$ python3 -q
>>> import numpy as np
>>> import numpy.linalg as la
>>> np.set_printoptions(suppress=True, linewidth=120)
>>> rng = np.random.default_rng(3227)
>>> F = np.eye(5, dtype=int)[rng.permutation(5)] * np.array([-3, 3, -3, 4, -3])
>>> print(F)
[[ 0  0 -3  0  0]
 [-3  0  0  0  0]
 [ 0  0  0  0 -3]
 [ 0  0  0  4  0]
 [ 0  3  0  0  0]]
>>> other = F + rng.integers(-2, 3, (5, 1)) @ rng.integers(-2, 3, (1, 5))
>>> print(other)
[[ 0  0 -3  0  0]
 [-4 -2  2  0 -1]
 [ 2  4 -4  0 -1]
 [-1 -2  2  4 -1]
 [ 1  5 -2  0  1]]
>>> print(np.abs(other - F).sum(axis=1))
[ 0  6 12  6  6]
>>> print(np.round(la.svd(other - F, compute_uv=False), 2) + 0)
[8.37 0.   0.   0.   0.  ]
>>> mat = np.loadtxt("mat.csv", delimiter=",")
>>> print(mat)
[[1.   0.9  0.81]
 [0.9  1.   0.9 ]
 [0.81 0.9  1.  ]]
>>> # equal to its transpose
>>> O, Rm = la.qr(mat)
>>> print(np.round(O.T @ O, 2) + 0)
[[1. 0. 0.]
 [0. 1. 0.]
 [0. 0. 1.]]
>>> print(Rm.round(2))
[[-1.57 -1.61 -1.55]
 [ 0.   -0.16 -0.23]
 [ 0.    0.    0.14]]
>>> data = np.loadtxt("a.csv", delimiter=",")
>>> print(data)
[[ -0.9   1.1   0.2   4.    0.6]
 [ -0.4  -1.8  -1.1  23.    0.8]
 [  0.1   1.4   0.5   7.   -2.6]
 [  2.5  -0.2   0.9 -13.    1.6]]
>>> other = np.array([[-2, 1], [2, -2], [-1, -2], [1, 0], [2, 2]])
>>> print(np.round(np.einsum("ij->j", data), 2))
[ 1.3  0.5  0.5 21.   0.4]
>>> print(la.matrix_rank(data @ other))
2
>>> u, v = data[1], data[2]
>>> print(u @ u)
534.25
>>> p = (u @ v) / (u @ u) * u
>>> print(np.round((v - p) @ u, 2))
0.0
>>> print(la.matrix_rank(np.outer(u, v)))
1
>>> print(np.round(v - p, 2))
[ 0.22  1.92  0.82  0.29 -2.83]
>>> print(round(float(la.norm(u + v) ** 2 + la.norm(u - v) ** 2), 2))
1184.46
